% ipython --no-banner

In [1]: import numpy as np

In [2]: import numpy.linalg as la

In [3]: np.set_printoptions(precision=1, suppress=True, linewidth=160)

In [4]: M = np.arange(33).reshape(3, 11) + 4

In [5]: print(M)
[[ 4  5  6  7  8  9 10 11 12 13 14]
 [15 16 17 18 19 20 21 22 23 24 25]
 [26 27 28 29 30 31 32 33 34 35 36]]

In [6]: # looks like rank 2

In [7]: Uu, sigma, vt = la.svd(M, full_matrices=False)

In [8]: np.abs(vt[0])
Out[8]: array([0.2, 0.2, 0.3, 0.3, 0.3, 0.3, 0.3, 0.3, 0.3, 0.3, 0.4])

In [9]: sigma.round(1) + 0
Out[9]: array([127. ,   7.4,   0. ])

In [10]: Uu.shape, sigma.shape, vt.shape
Out[10]: ((3, 3), (3,), (3, 11))

In [11]: np.round(vt @ vt.T, 1) + 0
Out[11]: 
array([[1., 0., 0.],
       [0., 1., 0.],
       [0., 0., 1.]])

In [12]: np.cumsum(sigma ** 2) / np.sum(sigma ** 2)
Out[12]: array([1., 1., 1.])

In [13]: (sigma > 1e-8).sum()
Out[13]: np.int64(2)

In [14]: np.abs(Uu[:, 0]).round(6).argmax()
Out[14]: np.int64(2)

In [15]: np.round(Uu.T @ Uu, 1) + 0
Out[15]: 
array([[1., 0., 0.],
       [0., 1., 0.],
       [0., 0., 1.]])

In [16]: Uu, sigma, vt = la.svd(M)

In [17]: np.argmax(sigma[:-1] / (sigma[1:] + 1e-6)) + 1
Out[17]: np.int64(2)

In [18]: other = Uu[:, :2] @ np.diag(sigma[:2]) @ vt[:2]

In [19]: other
Out[19]: 
array([[ 4.,  5.,  6.,  7.,  8.,  9., 10., 11., 12., 13., 14.],
       [15., 16., 17., 18., 19., 20., 21., 22., 23., 24., 25.],
       [26., 27., 28., 29., 30., 31., 32., 33., 34., 35., 36.]])

In [20]: np.round(la.norm(M - other, 2), 1), round(sigma[2], 1)
Out[20]: (np.float64(0.0), np.float64(0.0))

In [21]: print(la.matrix_rank(other))
2

In [22]: print(la.matrix_rank(M, rtol=0.05))
2

In [23]: np.round(la.norm(M - other) / la.norm(M), 1)
Out[23]: np.float64(0.0)
